% python3 -q
>>> import numpy as np
>>> np.set_printoptions(precision=2, suppress=True, linewidth=140, sign=" ")
>>> tidy = lambda a: np.round(a, 2) + 0
>>> E = np.array([[100, 48, 18, 22],
...     [48, 190, 39, 25],
...     [18, 39, 62, -79],
...     [22, 25, -79, 151]])
>>> E
array([[100,  48,  18,  22],
       [ 48, 190,  39,  25],
       [ 18,  39,  62, -79],
       [ 22,  25, -79, 151]])
>>> O = E.astype(float).copy()
>>> for j in range(4):
...     O[:, j] -= O[:, :j] @ (O[:, :j].T @ O[:, j])
...     O[:, j] /= np.linalg.norm(O[:, j])
... 
>>> tidy(O.T @ E)
array([[ 114.51,  132.5 ,   26.64,   46.29],
       [   0.  ,  151.64,   34.21,    2.42],
       [   0.  ,    0.  ,  100.25, -167.3 ],
       [   0.  ,    0.  ,    0.  ,    3.74]])
>>> Lm = np.linalg.cholesky(E)
>>> tidy(Lm @ Lm.T)
array([[100.,  48.,  18.,  22.],
       [ 48., 190.,  39.,  25.],
       [ 18.,  39.,  62., -79.],
       [ 22.,  25., -79., 151.]])
>>> tidy(E / np.sqrt(np.outer(np.diag(E), np.diag(E))))
array([[ 1.  ,  0.35,  0.23,  0.18],
       [ 0.35,  1.  ,  0.36,  0.15],
       [ 0.23,  0.36,  1.  , -0.82],
       [ 0.18,  0.15, -0.82,  1.  ]])
>>> tidy(Lm)
array([[ 10.  ,   0.  ,   0.  ,   0.  ],
       [  4.8 ,  12.92,   0.  ,   0.  ],
       [  1.8 ,   2.35,   7.3 ,   0.  ],
       [  2.2 ,   1.12, -11.73,   2.71]])
>>> left, sigma, Vt = np.linalg.svd(E, full_matrices=False)
>>> tidy(np.cumsum(sigma ** 2) / np.sum(sigma ** 2))
array([ 0.53,  0.93,  1.  ,  1.  ])
>>> tidy(np.sqrt((sigma ** 2).sum())), tidy(np.linalg.norm(E))
(np.float64(309.42), np.float64(309.42))
>>> np.abs(left[:, 0]).round(6).argmax()
np.int64(1)
>>> tidy(left.T @ left)
array([[ 1.,  0.,  0.,  0.],
       [ 0.,  1.,  0.,  0.],
       [ 0.,  0.,  1.,  0.],
       [ 0.,  0.,  0.,  1.]])
>>> ev, evecs = np.linalg.eig(E)
>>> tidy(E @ evecs[:, 0] - ev[0] * evecs[:, 0])
array([ 0.,  0.,  0.,  0.])
>>> def softmax(z):
...     e = np.exp(z - z.max(axis=-1, keepdims=True))
...     return e / e.sum(axis=-1, keepdims=True)
... 
>>> tidy(softmax(E[3]))
array([ 0.,  0.,  0.,  1.])
>>> S = E @ E.T / np.sqrt(4)
>>> softmax(S)[3] @ E
array([ 22.,  25., -79., 151.])
>>> softmax(S)
array([[ 0.,  1.,  0.,  0.],
       [ 0.,  1.,  0.,  0.],
       [ 0.,  0.,  1.,  0.],
       [ 0.,  0.,  0.,  1.]])
>>> A = np.loadtxt("arr.csv", delimiter=",")
>>> tidy(A)
array([[ 1.  ,  0.  ,  0.  ,  0.  ,  0.  ],
       [ 0.  ,  1.  ,  0.  ,  0.  ,  0.  ],
       [ 0.  ,  0.  ,  1.  ,  0.  ,  0.  ],
       [ 0.  ,  0.  ,  0.  ,  0.31,  0.95],
       [ 0.  ,  0.  ,  0.  , -0.95,  0.31]])
>>> w1 = np.array([[4, 4, 4], [1, 5, 2], [1, 2, 0], [3, 3, 4], [1, 4, 4]])
>>> b = np.array([0, 3, 3])
>>> H = np.maximum(A @ w1 + b, 0)
>>> (H > 0).astype(int)
array([[ 1,  1,  1],
       [ 1,  1,  1],
       [ 1,  1,  1],
       [ 1,  1,  1],
       [ 0,  1,  1]])
>>> W2 = np.array([[1, 2], [2, 0], [2, 2]])
>>> tidy(H @ W2)
array([[ 32.  ,  22.  ],
       [ 27.  ,  12.  ],
       [ 17.  ,   8.  ],
       [ 33.42,  19.84],
       [  3.63,   0.86]])
>>> P = np.triu(np.array([[3, 1, 1, 0, 2],
...     [1, 0, 0, 1, 2],
...     [3, 1, 1, 2, 2],
...     [2, 2, 0, 0, 1],
...     [3, 1, 2, 2, 0]]), 1) + np.eye(5)
>>> Y = P @ A @ np.linalg.inv(P)
>>> tidy(np.linalg.det(Y))
np.float64(1.0)
>>> tidy(P @ A - A @ P)
array([[ 0.  ,  0.  ,  0.  , -1.9 , -1.38],
       [ 0.  ,  0.  ,  0.  , -2.59, -0.43],
       [ 0.  ,  0.  ,  0.  , -3.28,  0.52],
       [ 0.  ,  0.  ,  0.  , -0.95,  0.  ],
       [ 0.  ,  0.  ,  0.  ,  0.  ,  0.95]])
>>> tidy(Y)
array([[ 1.  ,  0.  ,  0.  , -1.9 ,  0.52],
       [ 0.  ,  1.  ,  0.  , -2.59,  2.16],
       [ 0.  ,  0.  ,  1.  , -3.28,  3.8 ],
       [ 0.  ,  0.  ,  0.  , -0.64,  1.9 ],
       [ 0.  ,  0.  ,  0.  , -0.95,  1.26]])
>>> np.linalg.matrix_rank(Y)
np.int64(5)
